$ python3 -q
>>> import numpy as np
>>> from numpy import linalg as LA
>>> np.set_printoptions(precision=2, suppress=True, linewidth=100, legacy="1.25")
>>> tidy = lambda a: np.round(a, 2) + 0
>>> arr = np.array([[0, -2, 0, 1, 0, 0, -2],
...     [0, -1, 0, 2, 0, 0, 2],
...     [0, 0, 1, 0, 1, -1, 0],
...     [0, -1, 0, 2, 0, 0, -2],
...     [0, 0, -1, 0, -1, -2, 0],
...     [0, 0, -1, 0, 2, 0, 0],
...     [0, 1, 0, -1, 0, 0, 1]])
>>> arr
array([[ 0, -2,  0,  1,  0,  0, -2],
       [ 0, -1,  0,  2,  0,  0,  2],
       [ 0,  0,  1,  0,  1, -1,  0],
       [ 0, -1,  0,  2,  0,  0, -2],
       [ 0,  0, -1,  0, -1, -2,  0],
       [ 0,  0, -1,  0,  2,  0,  0],
       [ 0,  1,  0, -1,  0,  0,  1]])
>>> rk = LA.matrix_rank(arr)
>>> rk
6
>>> N = LA.svd(arr)[2][rk:].T
>>> LA.matrix_rank(arr.T @ arr), LA.matrix_rank(arr @ arr.T)
(6, 6)
>>> np.allclose(arr @ N, 0)
True
>>> [int(LA.matrix_rank(arr[:, :j + 1])) for j in range(7)]
[0, 1, 2, 3, 4, 5, 6]
>>> N @ N.T
array([[1., 0., 0., 0., 0., 0., 0.],
       [0., 0., 0., 0., 0., 0., 0.],
       [0., 0., 0., 0., 0., 0., 0.],
       [0., 0., 0., 0., 0., 0., 0.],
       [0., 0., 0., 0., 0., 0., 0.],
       [0., 0., 0., 0., 0., 0., 0.],
       [0., 0., 0., 0., 0., 0., 0.]])
>>> arr @ N
array([[0.],
       [0.],
       [0.],
       [0.],
       [0.],
       [0.],
       [0.]])
>>> N[:, 0] / N[np.abs(N[:, 0]).round(6).argmax(), 0]
array([1., 0., 0., 0., 0., 0., 0.])
>>> [int(LA.matrix_rank(np.delete(arr, i, axis=0))) for i in range(7)]
[6, 6, 5, 6, 5, 5, 6]
>>> w1 = np.array([[1, 2, 2, 0],
...     [1, 2, 0, 0],
...     [2, 0, 2, 2],
...     [2, 0, 2, 1],
...     [1, 0, 1, 0],
...     [0, 1, 1, 1],
...     [0, 1, 1, 1]])
>>> c = np.array([-2, 3, -2, -1])
>>> act = np.maximum(arr @ w1 + c, 0)
>>> (act > 0).astype(int)
array([[0, 0, 0, 0],
       [1, 1, 1, 1],
       [1, 1, 0, 0],
       [1, 0, 0, 0],
       [0, 1, 0, 0],
       [0, 1, 0, 0],
       [0, 1, 0, 0]])
>>> LA.matrix_rank(act)
3
>>> basis = np.array([[4, -8], [6, -5], [-3, 5], [1, 7]])
>>> (act @ basis).round(6).argmax(axis=1)
array([0, 1, 0, 0, 0, 0, 0])
>>> w1 @ basis
array([[ 10,  -8],
       [ 16, -18],
       [  4,   8],
       [  3,   1],
       [  1,  -3],
       [  4,   7],
       [  4,   7]])
>>> A = np.load("test1.npy")
>>> A
array([[6., 1., 1., 1., 1., 1., 1., 1.],
       [1., 6., 1., 1., 1., 1., 1., 1.],
       [1., 1., 6., 1., 1., 1., 1., 1.],
       [1., 1., 1., 6., 1., 1., 1., 1.],
       [1., 1., 1., 1., 6., 1., 1., 1.],
       [1., 1., 1., 1., 1., 6., 1., 1.],
       [1., 1., 1., 1., 1., 1., 6., 1.],
       [1., 1., 1., 1., 1., 1., 1., 6.]])
>>> vals, evecs = LA.eigh(A)
>>> tidy(np.abs(evecs[:, -1]))
array([0.35, 0.35, 0.35, 0.35, 0.35, 0.35, 0.35, 0.35])
>>> np.unique(vals.round(6) + 0, return_counts=True)[1]
array([7, 1])
>>> tidy(LA.eigvalsh(A @ A))
array([ 25.,  25.,  25.,  25.,  25.,  25.,  25., 169.])
>>> tidy(evecs.T @ evecs)
array([[1., 0., 0., 0., 0., 0., 0., 0.],
       [0., 1., 0., 0., 0., 0., 0., 0.],
       [0., 0., 1., 0., 0., 0., 0., 0.],
       [0., 0., 0., 1., 0., 0., 0., 0.],
       [0., 0., 0., 0., 1., 0., 0., 0.],
       [0., 0., 0., 0., 0., 1., 0., 0.],
       [0., 0., 0., 0., 0., 0., 1., 0.],
       [0., 0., 0., 0., 0., 0., 0., 1.]])
